% python3 -q
>>> import numpy as np
>>> import numpy.linalg as la
>>> np.set_printoptions(precision=3, suppress=True, linewidth=160, floatmode="fixed")
>>> X = np.load("run12.npy")
>>> X
array([[-2, -3,  0,  0, -2],
       [-3, -2, -3,  0,  0],
       [ 0, -3, -2, -3,  0],
       [ 0,  0, -3, -2, -3],
       [-2,  0,  0, -3, -2]])
>>> # symmetric, so the eigenvalues are real
>>> rng = np.random.default_rng(52)
>>> Y = X + rng.integers(-2, 3, (5, 1)) @ rng.integers(-2, 3, (1, 5))
>>> Y
array([[-2, -1, -4, -2, -2],
       [-3, -1, -5, -1,  0],
       [ 0, -4,  0, -2,  0],
       [ 0,  0, -3, -2, -3],
       [-2,  0,  0, -3, -2]])
>>> Y - X
array([[ 0,  2, -4, -2,  0],
       [ 0,  1, -2, -1,  0],
       [ 0, -1,  2,  1,  0],
       [ 0,  0,  0,  0,  0],
       [ 0,  0,  0,  0,  0]])
>>> np.abs(Y - X).sum(axis=1)
array([8, 4, 4, 0, 0])
>>> print(np.round(la.svd(Y - X, compute_uv=False), 3) + 0)
[6.000 0.000 0.000 0.000 0.000]
>>> round(float(np.abs(la.eigvals(Y)).max()), 3)
8.061
>>> (Y + Y.T) / 2
array([[-2.000, -2.000, -2.000, -1.000, -2.000],
       [-2.000, -1.000, -4.500, -0.500,  0.000],
       [-2.000, -4.500,  0.000, -2.500,  0.000],
       [-1.000, -0.500, -2.500, -2.000, -3.000],
       [-2.000,  0.000,  0.000, -3.000, -2.000]])
>>> round(float(la.det(Y)), 3)
-96.0
>>> (Y - Y.T) / 2
array([[ 0.000,  1.000, -2.000, -1.000,  0.000],
       [-1.000,  0.000, -0.500, -0.500,  0.000],
       [ 2.000,  0.500,  0.000,  0.500,  0.000],
       [ 1.000,  0.500, -0.500,  0.000,  0.000],
       [ 0.000,  0.000,  0.000,  0.000,  0.000]])
>>> idx = rng.permutation(5)
>>> print(idx)
[0 4 1 3 2]
>>> Y = X[idx][:, idx]
>>> np.diag(Y)
array([-2, -2, -2, -2, -2])
>>> print(np.round(la.det(Y), 3), round(la.det(X[idx]), 3))
-666.0 -666.0
>>> Y
array([[-2, -2, -3,  0,  0],
       [-2, -2,  0, -3,  0],
       [-3,  0, -2,  0, -3],
       [ 0, -3,  0, -2, -3],
       [ 0,  0, -3, -3, -2]])
>>> left, sv, vt = la.svd(Y, full_matrices=False)
>>> np.cumsum(sv ** 2) / np.sum(sv ** 2)
array([0.585, 0.759, 0.867, 0.953, 1.000])
>>> print((sv > 1e-8).sum())
5
>>> np.abs(vt[0])
array([0.388, 0.388, 0.473, 0.473, 0.502])
>>> mat = np.load("x.npy")
>>> mat
array([[  0.970,  -0.025,  -4.955,   0.038,   2.654,   1.612,  -0.421,  -0.127],
       [  1.059,  -0.202,  -2.302,  -0.011,  -1.265,  -1.305,   0.210,  -0.021],
       [ -0.111,  -0.145,  -8.830,   0.011,  -1.070,  -0.461,  -0.035,  -0.064],
       [ -0.495,  -0.047,  -4.371,  -0.040,  -0.288,   0.182,  -0.231,  -0.090],
       [  0.127,  -0.121,   6.720,   0.060,   1.282,  -2.489,  -0.262,  -0.024],
       [ -0.604,  -0.191,  -6.052,   0.040,   0.056,  -1.161,   0.124,  -0.035],
       [  0.749,  -0.018,   1.690,   0.079,   0.300,  -0.782,   0.148,   0.024],
       [ -0.499,   0.068,   2.147,  -0.010,   0.681,   1.012,  -0.047,  -0.153],
       [  0.489,  -0.029,   1.107,   0.068,  -1.140,  -0.078,  -0.119,  -0.033],
       [  0.512,   0.083,  -1.864,   0.005,  -1.610,  -2.011,  -0.079,   0.025],
       [ -0.551,   0.042,   0.224,  -0.008,  -2.436,  -3.591,   0.387,  -0.061],
       [  0.089,  -0.160, -10.281,   0.021,   0.960,  -1.257,   0.253,   0.151],
       [  0.073,  -0.159,   2.310,   0.019,  -0.340,   0.581,   0.641,   0.013],
       [  0.082,  -0.122,   4.661,  -0.052,   0.591,  -3.321,  -0.134,  -0.012],
       [  0.648,   0.035,   0.934,  -0.059,   1.553,   0.495,   0.013,  -0.018],
       [ -0.947,  -0.167,   3.536,  -0.015,   0.053,   1.014,  -0.088,   0.098],
       [  0.039,  -0.121,  -4.475,  -0.021,   0.322,  -1.028,  -0.489,  -0.127],
       [  0.810,   0.223,   4.580,   0.006,  -1.558,   0.953,  -0.313,  -0.022],
       [ -0.444,   0.208,   1.999,  -0.006,   0.358,  -0.535,   0.164,  -0.032],
       [ -0.543,   0.039,  -2.191,  -0.002,  -1.088,   2.124,  -0.125,   0.137],
       [ -0.144,   0.266,  -6.025,   0.023,   0.498,   2.981,   0.062,   0.016],
       [ -0.304,  -0.109,  -3.999,  -0.063,   0.078,   2.772,  -0.026,   0.055],
       [ -1.025,   0.262,  -6.243,   0.022,   0.500,   0.380,   0.248,   0.001],
       [  0.383,   0.041,   4.018,  -0.061,   0.194,  -2.289,  -0.563,   0.062],
       [ -0.778,  -0.207,  -2.367,   0.034,  -1.386,   0.226,  -0.179,  -0.001],
       [  0.794,  -0.179,   2.426,  -0.038,   0.158,   4.185,   0.153,   0.044],
       [ -0.583,  -0.186,  -7.706,   0.040,   0.574,   4.228,   0.230,  -0.084],
       [  0.237,  -0.247,  -3.773,  -0.068,   1.253,   1.417,   0.151,   0.009],
       [  0.308,  -0.028,  -1.103,  -0.029,  -1.436,  -1.316,  -0.274,   0.020],
       [ -2.546,  -0.107,  -3.363,  -0.028,   0.550,  -1.420,   0.067,   0.003],
       [  0.230,   0.148,  -3.880,  -0.006,   1.029,   0.858,  -0.172,   0.119],
       [ -0.204,   0.098,   1.245,   0.015,   0.295,   3.382,   0.749,   0.063],
       [  0.305,   0.095,  -1.640,  -0.017,   0.193,   2.616,  -0.124,   0.003],
       [ -0.737,   0.223,  -3.669,   0.087,   0.533,   3.427,   0.107,   0.071]])
>>> idx = mat[:, 3] > np.median(mat[:, 3])
>>> r0 = mat[idx].mean(axis=0) - mat[~idx].mean(axis=0)
>>> r0
array([ 0.047,  0.038, -1.975,  0.065, -0.125,  0.701,  0.120,  0.012])
>>> np.round((((mat - mat.mean(axis=0)) @ r0 > 0) == idx).mean(), 3)
np.float64(0.559)
>>> idx.astype(int)
array([1, 0, 1, 0, 1, 1, 1, 0, 1, 1, 0, 1, 1, 0, 0, 0, 0, 1, 0, 1, 1, 0, 1, 0, 1, 0, 1, 0, 0, 0, 0, 1, 0, 1])
>>> print(np.argsort(-np.abs(r0).round(6), kind="stable"))
[2 5 4 6 3 0 1 7]
>>> ((mat - mat.mean(axis=0)) @ r0 > 0).astype(int)
array([1, 1, 1, 1, 0, 1, 0, 0, 0, 0, 0, 1, 0, 0, 0, 0, 1, 0, 0, 1, 1, 1, 1, 0, 1, 0, 1, 1, 0, 1, 1, 0, 1, 1])
